In [1]: import numpy as np

In [2]: np.set_printoptions(suppress=True, linewidth=100)

In [3]: X = np.tril(np.array([[1, 2, 0, -2, -1],
   ...:     [-2, -2, 2, -2, -1],
   ...:     [0, -1, 1, 0, 2],
   ...:     [1, -2, 2, 1, -2],
   ...:     [1, -1, 2, 2, 1]]), -1) + np.eye(5, dtype=int)

In [4]: X
Out[4]: 
array([[ 1,  0,  0,  0,  0],
       [-2,  1,  0,  0,  0],
       [ 0, -1,  1,  0,  0],
       [ 1, -2,  2,  1,  0],
       [ 1, -1,  2,  2,  1]])

In [5]: A2 = np.linalg.inv(X)

In [6]: np.allclose(A2, X.T)
Out[6]: False

In [7]: (np.abs(A2) > 1e-9).astype(int)
Out[7]: 
array([[1, 0, 0, 0, 0],
       [1, 1, 0, 0, 0],
       [1, 1, 1, 0, 0],
       [1, 0, 1, 1, 0],
       [1, 1, 1, 1, 1]])

In [8]: round(float(np.linalg.slogdet(X)[0]), 1)
Out[8]: 1.0

In [9]: np.round(X @ A2, 1) + 0
Out[9]: 
array([[1., 0., 0., 0., 0.],
       [0., 1., 0., 0., 0.],
       [0., 0., 1., 0., 0.],
       [0., 0., 0., 1., 0.],
       [0., 0., 0., 0., 1.]])

In [10]: round(float(np.linalg.cond(X)), 1)
Out[10]: 18.0

In [11]: np.round(np.linalg.inv(A2), 1) + 0
Out[11]: 
array([[ 1.,  0.,  0.,  0.,  0.],
       [-2.,  1.,  0.,  0.,  0.],
       [ 0., -1.,  1.,  0.,  0.],
       [ 1., -2.,  2.,  1.,  0.],
       [ 1., -1.,  2.,  2.,  1.]])

In [12]: A2.round(1) + 0
Out[12]: 
array([[ 1.,  0.,  0.,  0.,  0.],
       [ 2.,  1.,  0.,  0.,  0.],
       [ 2.,  1.,  1.,  0.,  0.],
       [-1.,  0., -2.,  1.,  0.],
       [-1., -1.,  2., -2.,  1.]])

In [13]: A = np.load("sample17.npy")

In [14]: A
Out[14]: 
array([[ 0,  0,  3],
       [-1, -1,  3],
       [ 1,  1,  1]])

In [15]: # null space of dimension 1

In [16]: theta = np.radians(45)

In [17]: R = np.eye(3)

In [18]: R[1, 1] = R[0, 0] = np.cos(theta)

In [19]: R[1, 0], R[0, 1] = -np.sin(theta), np.sin(theta)

In [20]: R.round(1)
Out[20]: 
array([[ 0.7,  0.7,  0. ],
       [-0.7,  0.7,  0. ],
       [ 0. ,  0. ,  1. ]])

In [21]: A2 = A @ R.T

In [22]: np.allclose(A @ A.T, A2 @ A2.T)
Out[22]: True

In [23]: np.round(np.linalg.svd(A, compute_uv=False), 1) + 0, np.round(np.linalg.svd(A2, compute_uv=False), 1) + 0
Out[23]: (array([4.4, 1.9, 0. ]), array([4.4, 1.9, 0. ]))

In [24]: round(np.linalg.det(R), 1), round(np.trace(R), 1)
Out[24]: (np.float64(1.0), np.float64(2.4))

In [25]: np.allclose(np.linalg.norm(A, axis=1), np.linalg.norm(A2, axis=1))
Out[25]: True

In [26]: rk = np.linalg.matrix_rank(A)

In [27]: rk
Out[27]: np.int64(2)

In [28]: N = np.linalg.svd(A)[2][rk:].T

In [29]: N.shape
Out[29]: (3, 1)

In [30]: np.round(N[:, 0] / N[np.abs(N[:, 0]).round(6).argmax(), 0], 1) + 0
Out[30]: array([ 1., -1.,  0.])

In [31]: [int(np.linalg.matrix_rank(A[:, :j + 1])) for j in range(3)]
Out[31]: [1, 1, 2]

In [32]: U, s, Vh = np.linalg.svd(A)

In [33]: vecs = Vh[:(s > 1e-8).sum()]

In [34]: rng = np.random.default_rng(37942)

In [35]: vec = A[0] + 5 * A[2] + rng.integers(2) * np.eye(3)[2]

In [36]: vec
Out[36]: array([5., 5., 9.])

In [37]: np.round(vecs.T @ vecs, 1) + 0
Out[37]: 
array([[0.5, 0.5, 0. ],
       [0.5, 0.5, 0. ],
       [0. , 0. , 1. ]])

In [38]: round(float(np.linalg.norm(vec - vecs.T @ vecs @ vec)), 1)
Out[38]: 0.0

In [39]: vec = np.array([-9, 0, -2])

In [40]: h1 = np.maximum(A @ vec, 0)

In [41]: np.round(np.tanh(A @ vec), 1)
Out[41]: array([-1.,  1., -1.])

In [42]: np.flatnonzero(h1 > 1e-9)
Out[42]: array([1])

In [43]: np.maximum(A @ vec, 0) - np.maximum(-A @ vec, 0)
Out[43]: array([ -6,   3, -11])

In [44]: np.maximum(A @ (3 * vec), 0)
Out[44]: array([0, 9, 0])

In [45]: U, s, Vh = np.linalg.svd(A)

In [46]: s.round(1) + 0
Out[46]: array([4.4, 1.9, 0. ])

In [47]: np.argmax(s[:-1] / (s[1:] + 1e-6)) + 1
Out[47]: np.int64(2)

In [48]: A2 = U[:, :2] @ np.diag(s[:2]) @ Vh[:2]

In [49]: round(np.linalg.norm(A - A2) / np.linalg.norm(A), 1)
Out[49]: np.float64(0.0)

In [50]: np.round(np.linalg.norm(A - A2, 2), 1), np.round(s[2], 1)
Out[50]: (np.float64(0.0), np.float64(0.0))

In [51]: E = np.array([[1, 2, 2], [2, 1, 2], [2, 2, 1]])

In [52]: evals, vecs = np.linalg.eigh(E)

In [53]: round(evals.sum(), 1), np.trace(E)
Out[53]: (np.float64(3.0), np.int64(3))

In [54]: (evals > 1e-8).sum(), (evals < -1e-8).sum()
Out[54]: (np.int64(1), np.int64(2))

In [55]: np.round(np.linalg.eigvalsh(E @ E), 1)
Out[55]: array([ 1.,  1., 25.])

In [56]: evals.round(1)
Out[56]: array([-1., -1.,  5.])

In [57]: np.round(np.linalg.eigvalsh(E + -3 * np.eye(3)), 1)
Out[57]: array([-4., -4.,  2.])

In [58]: m1 = np.loadtxt("arr.csv", delimiter=",")

In [59]: m1.round(1) + 0
Out[59]: 
array([[ 0.4, -0.1,  0.5],
       [-0.1,  0. , -0.2],
       [ 0.5, -0.2,  0.6]])

In [60]: evals, vecs = np.linalg.eigh(m1)

In [61]: vec = np.array([-3, 1, 0])

In [62]: np.round(vec @ m1 @ vec / (vec @ vec), 1), np.round(evals[0], 1), np.round(evals[-1], 1)
Out[62]: (np.float64(0.4), np.float64(-0.0), np.float64(1.0))

In [63]: np.round(np.linalg.eigvalsh(m1[1:, 1:]), 1) + 0
Out[63]: array([0. , 0.6])

In [64]: np.round(vecs * np.abs(evals) @ vecs.T, 1) + 0
Out[64]: 
array([[ 0.4, -0.1,  0.5],
       [-0.1,  0. , -0.2],
       [ 0.5, -0.2,  0.6]])

In [65]: np.round(vecs * np.maximum(evals, 0) @ vecs.T, 1) + 0
Out[65]: 
array([[ 0.4, -0.1,  0.5],
       [-0.1,  0. , -0.2],
       [ 0.5, -0.2,  0.6]])

In [66]: evals, vecs = np.linalg.eigh(m1)

In [67]: np.round(vecs.T @ m1 @ vecs, 1) + 0
Out[67]: 
array([[0., 0., 0.],
       [0., 0., 0.],
       [0., 0., 1.]])

In [68]: np.round(np.abs(vecs[:, -1]), 1)
Out[68]: array([0.6, 0.2, 0.8])

In [69]: evals.round(1) + 0
Out[69]: array([0., 0., 1.])

In [70]: np.round(np.linalg.eigvalsh(m1 @ m1), 1) + 0
Out[70]: array([0., 0., 1.])

In [71]: np.round(vecs @ np.diag(evals) @ vecs.T, 1) + 0
Out[71]: 
array([[ 0.4, -0.1,  0.5],
       [-0.1,  0. , -0.2],
       [ 0.5, -0.2,  0.6]])

In [72]: np.round(np.linalg.eigvalsh(m1 + -1 * np.eye(3)), 1) + 0
Out[72]: array([-1., -1.,  0.])

In [73]: (evals > 1e-8).sum(), (evals < -1e-8).sum()
Out[73]: (np.int64(1), np.int64(0))

In [74]: A2 = np.array([[-6, 4, -6, -1, 0],
    ...:     [7, -4, 7, 0, -5],
    ...:     [-7, -6, 8, 5, 7],
    ...:     [-6, 9, 0, -4, 0],
    ...:     [5, 1, -5, 3, 1]])

In [75]: W0 = np.triu(A2, 1)

In [76]: W0
Out[76]: 
array([[ 0,  4, -6, -1,  0],
       [ 0,  0,  7,  0, -5],
       [ 0,  0,  0,  5,  7],
       [ 0,  0,  0,  0,  0],
       [ 0,  0,  0,  0,  0]])

In [77]: A2 = W0 + rng.integers(-2, 3, (5, 3)) @ rng.integers(-2, 3, (3, 5))

In [78]: A2
Out[78]: 
array([[ 3,  2, -6, -4,  7],
       [ 3,  5, 10,  0, -6],
       [-3, -6, -2,  4, 11],
       [-3, -4, -4,  1, -2],
       [-1, -2, -4,  1, -3]])

In [79]: A2 - W0
Out[79]: 
array([[ 3, -2,  0, -3,  7],
       [ 3,  5,  3,  0, -1],
       [-3, -6, -2, -1,  4],
       [-3, -4, -4,  1, -2],
       [-1, -2, -4,  1, -3]])
